$ python -q
>>> import numpy as np
>>> np.set_printoptions(precision=3, suppress=True, linewidth=160, legacy="1.25")
>>> def rnd(a):
...     return np.round(a, 3) + 0
... 
>>> K = np.load("out19.npy")
>>> K
array([[ 0, -7, -9,  0,  0,  0,  0],
       [-3,  1,  6,  0,  0,  0, -5],
       [-5, -3, -4,  0,  0,  0,  0],
       [ 0,  0,  0,  3,  0,  0,  0],
       [ 0,  0,  0,  0, -3,  2,  0],
       [ 0,  0,  0,  0,  4,  3,  0],
       [ 9, -7,  8,  0,  0,  0,  5]])
>>> t3 = np.stack([K, 2 * K, K[::-1]])
>>> (t3 @ K.T).shape
(3, 7, 7)
>>> np.linalg.matrix_rank(t3.reshape(3, -1))
2
>>> t3.sum(axis=0)
array([[  9, -28, -19,   0,   0,   0,   5],
       [ -9,   3,  18,   0,   4,   3, -15],
       [-15,  -9, -12,   0,  -3,   2,   0],
       [  0,   0,   0,  12,   0,   0,   0],
       [ -5,  -3,  -4,   0,  -9,   6,   0],
       [ -3,   1,   6,   0,  12,   9,  -5],
       [ 27, -28,  15,   0,   0,   0,  15]])
>>> x = np.array([-4, 5, -7, 5, -3, 3, 6])
>>> y = K @ x
>>> y
array([ 28, -55,  33,  15,  15,  -3, -97])
>>> rnd(np.linalg.solve(K, K[:, 1]))
array([0., 1., 0., 0., 0., 0., 0.])
>>> rnd(np.linalg.solve(K, -1 * y))
array([ 4., -5.,  7., -5.,  3., -3., -6.])
>>> rnd(np.linalg.solve(K, y + K[:, 5]))
array([-4.,  5., -7.,  5., -3.,  4.,  6.])
>>> (K != 0).astype(int)
array([[0, 1, 1, 0, 0, 0, 0],
       [1, 1, 1, 0, 0, 0, 1],
       [1, 1, 1, 0, 0, 0, 0],
       [0, 0, 0, 1, 0, 0, 0],
       [0, 0, 0, 0, 1, 1, 0],
       [0, 0, 0, 0, 1, 1, 0],
       [1, 1, 1, 0, 0, 0, 1]])
>>> r0, r1 = K[6], K[2]
>>> r0 @ r1
-56
>>> r0 @ r0
219
>>> p = (r0 @ r1) / (r0 @ r0) * r0
>>> rnd(p)
array([-2.301,  1.79 , -2.046,  0.   ,  0.   ,  0.   , -1.279])
>>> rnd(r1 - p)
array([-2.699, -4.79 , -1.954,  0.   ,  0.   ,  0.   ,  1.279])
>>> q, V = np.linalg.qr(K[:, :6])[0], np.linalg.qr(K[:, 6:])[0]
>>> s = np.linalg.svd(q.T @ V, compute_uv=False)
>>> rnd(np.degrees(np.arccos(s.clip(0, 1))))
array([30.829])
>>> (s > 0.9).sum()
0
>>> E = np.load("data.npy")
>>> rnd(E)
array([[ 0.241, -0.026, -0.091, -0.215, -0.03 ,  0.348,  0.061, -0.042],
       [-0.026,  0.982, -0.033,  0.006,  0.012, -0.011,  0.058, -0.111],
       [-0.091, -0.033,  0.938, -0.003,  0.02 ,  0.003,  0.104, -0.195],
       [-0.215,  0.006, -0.003,  0.929, -0.019,  0.116, -0.026,  0.073],
       [-0.03 ,  0.012,  0.02 , -0.019,  0.988,  0.031, -0.041,  0.084],
       [ 0.348, -0.011,  0.003,  0.116,  0.031,  0.81 ,  0.046, -0.125],
       [ 0.061,  0.058,  0.104, -0.026, -0.041,  0.046,  0.812,  0.361],
       [-0.042, -0.111, -0.195,  0.073,  0.084, -0.125,  0.361,  0.3  ]])
>>> r0, r1 = E[6], E[5]
>>> rnd(r0 @ r1)
0.046
>>> rnd(r0 @ r0)
0.812
>>> p = (r0 @ r1) / (r0 @ r0) * r0
>>> np.linalg.matrix_rank(np.outer(r0, r1))
1
>>> rnd(p)
array([ 0.003,  0.003,  0.006, -0.001, -0.002,  0.003,  0.046,  0.02 ])
>>> rnd(np.linalg.norm(r0 + r1) ** 2 + np.linalg.norm(r0 - r1) ** 2)
3.245
>>> rnd((r1 - p) @ r0)
0.0
>>> rnd(r1 - p)
array([ 0.345, -0.014, -0.003,  0.118,  0.034,  0.808,  0.   , -0.145])
>>> M = np.loadtxt("arr.csv", delimiter=",")
>>> M
array([[3., 1., 0., 0., 0., 0., 0., 0., 0., 0., 0., 0.],
       [0., 3., 1., 0., 0., 0., 0., 0., 0., 0., 0., 0.],
       [0., 0., 3., 1., 0., 0., 0., 0., 0., 0., 0., 0.],
       [0., 0., 0., 3., 1., 0., 0., 0., 0., 0., 0., 0.],
       [0., 0., 0., 0., 3., 1., 0., 0., 0., 0., 0., 0.],
       [0., 0., 0., 0., 0., 3., 1., 0., 0., 0., 0., 0.],
       [0., 0., 0., 0., 0., 0., 3., 1., 0., 0., 0., 0.],
       [0., 0., 0., 0., 0., 0., 0., 3., 1., 0., 0., 0.],
       [0., 0., 0., 0., 0., 0., 0., 0., 3., 1., 0., 0.],
       [0., 0., 0., 0., 0., 0., 0., 0., 0., 3., 1., 0.],
       [0., 0., 0., 0., 0., 0., 0., 0., 0., 0., 3., 1.],
       [0., 0., 0., 0., 0., 0., 0., 0., 0., 0., 0., 3.]])
>>> [int(np.linalg.matrix_rank(np.linalg.matrix_power(M, p))) for p in range(1, 13)]
[12, 12, 12, 12, 12, 12, 12, 12, 12, 12, 12, 12]
>>> M @ M
array([[9., 6., 1., 0., 0., 0., 0., 0., 0., 0., 0., 0.],
       [0., 9., 6., 1., 0., 0., 0., 0., 0., 0., 0., 0.],
       [0., 0., 9., 6., 1., 0., 0., 0., 0., 0., 0., 0.],
       [0., 0., 0., 9., 6., 1., 0., 0., 0., 0., 0., 0.],
       [0., 0., 0., 0., 9., 6., 1., 0., 0., 0., 0., 0.],
       [0., 0., 0., 0., 0., 9., 6., 1., 0., 0., 0., 0.],
       [0., 0., 0., 0., 0., 0., 9., 6., 1., 0., 0., 0.],
       [0., 0., 0., 0., 0., 0., 0., 9., 6., 1., 0., 0.],
       [0., 0., 0., 0., 0., 0., 0., 0., 9., 6., 1., 0.],
       [0., 0., 0., 0., 0., 0., 0., 0., 0., 9., 6., 1.],
       [0., 0., 0., 0., 0., 0., 0., 0., 0., 0., 9., 6.],
       [0., 0., 0., 0., 0., 0., 0., 0., 0., 0., 0., 9.]])
>>> rnd(np.sort(np.linalg.eigvals(M)))
array([3., 3., 3., 3., 3., 3., 3., 3., 3., 3., 3., 3.])
>>> x = np.array([4, 0, 2, -5, 3, 4, -2, 4, -2, 5, 5, 4])
>>> y = M @ x
>>> c, lr = np.zeros(12), 1 / np.linalg.norm(M, 2) ** 2
>>> for i in range(300):
...     c -= lr * M.T @ (M @ c - y)
...     if i % 50 == 0: print(i, round(np.linalg.norm(M @ c - y), 3))
... 
0 14.059
50 0.0
100 0.0
150 0.0
200 0.0
250 0.0
>>> rnd(np.linalg.cond(M))
1.95
>>> rnd(c)
array([ 4.,  0.,  2., -5.,  3.,  4., -2.,  4., -2.,  5.,  5.,  4.])
>>> arr = np.loadtxt("layer14.csv", delimiter=",")
>>> arr
array([[0., 0., 1., 0., 0., 0., 1., 0., 0.],
       [0., 0., 0., 0., 0., 0., 0., 1., 1.],
       [1., 0., 0., 1., 1., 0., 0., 1., 0.],
       [0., 0., 1., 0., 1., 0., 0., 0., 0.],
       [0., 0., 1., 1., 0., 0., 1., 0., 1.],
       [0., 0., 0., 0., 0., 0., 1., 0., 0.],
       [1., 0., 0., 0., 1., 1., 0., 0., 1.],
       [0., 1., 1., 0., 0., 0., 0., 0., 0.],
       [0., 1., 0., 0., 1., 0., 1., 0., 0.]])
>>> ev, V = np.linalg.eigh(arr)
>>> x = np.array([2, -2, 1, -2, 1, -1, -1, 0, 1])
>>> (np.sign(V[:, -1].round(6)) == np.sign(V[0, -1].round(6))).astype(int)
array([1, 1, 1, 1, 1, 1, 1, 1, 1])
>>> X = np.load("run19.npy")
>>> X
array([[ 3,  0,  3,  2,  3, -3, -1],
       [ 0,  1, -2,  0,  1, -2,  3],
       [ 0,  0, -1,  3, -2, -3, -2],
       [ 0,  0,  0,  2,  0, -3, -3],
       [ 0,  0,  0,  0,  2,  0,  3],
       [ 0,  0,  0,  0,  0,  2,  3],
       [ 0,  0,  0,  0,  0,  0, -2]])
>>> th = np.radians(36)
>>> Rm = np.eye(7)
>>> Rm[5, 5] = Rm[1, 1] = np.cos(th)
>>> Rm[5, 1], Rm[1, 5] = -np.sin(th), np.sin(th)
>>> rnd(Rm)
array([[ 1.   ,  0.   ,  0.   ,  0.   ,  0.   ,  0.   ,  0.   ],
       [ 0.   ,  0.809,  0.   ,  0.   ,  0.   ,  0.588,  0.   ],
       [ 0.   ,  0.   ,  1.   ,  0.   ,  0.   ,  0.   ,  0.   ],
       [ 0.   ,  0.   ,  0.   ,  1.   ,  0.   ,  0.   ,  0.   ],
       [ 0.   ,  0.   ,  0.   ,  0.   ,  1.   ,  0.   ,  0.   ],
       [ 0.   , -0.588,  0.   ,  0.   ,  0.   ,  0.809,  0.   ],
       [ 0.   ,  0.   ,  0.   ,  0.   ,  0.   ,  0.   ,  1.   ]])
>>> B = X @ Rm.T
>>> rnd(np.abs(B - X).max(axis=0))
array([0.   , 1.763, 0.   , 0.   , 0.   , 0.573, 0.   ])
>>> np.allclose(X @ X.T, B @ B.T)
True
>>> rnd(np.linalg.det(Rm)), rnd(np.trace(Rm))
(1.0, 6.618)
>>> rnd(np.linalg.svd(X, compute_uv=False)), rnd(np.linalg.svd(B, compute_uv=False))
(array([8.524, 6.112, 4.752, 2.241, 1.038, 0.525, 0.159]), array([8.524, 6.112, 4.752, 2.241, 1.038, 0.525, 0.159]))
>>> W1 = np.array([[-3, 1, -3, 1, -2, -3],
...     [3, -1, -3, -3, 3, -3],
...     [3, 0, -1, 3, 1, 3],
...     [3, -2, -1, 1, 3, 3],
...     [2, 0, -3, 1, -2, 1],
...     [0, -1, 0, 2, 0, 2],
...     [-1, -1, -1, -1, 1, -1]])
>>> c = np.array([3, -2, -1, 3, 1, 3])
>>> H = np.maximum(X @ W1 + c, 0)
>>> H
array([[16,  1,  0, 15,  0,  7],
       [ 0,  0,  0,  0,  3,  0],
       [ 7,  0,  5,  0, 11,  3],
       [12,  0,  0,  2,  4,  6],
       [ 4,  0,  0,  2,  0,  2],
       [ 0,  0,  0,  4,  4,  4],
       [ 5,  0,  1,  5,  0,  5]])
>>> (H > 0).astype(int)
array([[1, 1, 0, 1, 0, 1],
       [0, 0, 0, 0, 1, 0],
       [1, 0, 1, 0, 1, 1],
       [1, 0, 0, 1, 1, 1],
       [1, 0, 0, 1, 0, 1],
       [0, 0, 0, 1, 1, 1],
       [1, 0, 1, 1, 0, 1]])
>>> Z = np.array([[2, 5, 0], [4, 2, 4], [2, 3, 0], [3, 3, 1], [2, 5, 0], [4, 1, 5]])
>>> W1 @ Z
array([[-21, -32, -10],
       [-19,   7, -22],
       [ 27,  29,  18],
       [ 17,  29,   8],
       [  1,  -5,   6],
       [ 10,   6,   8],
       [-13,  -9, -10]])
>>> (H @ Z).round(6).argmax(axis=1)
array([1, 1, 1, 1, 1, 0, 1])
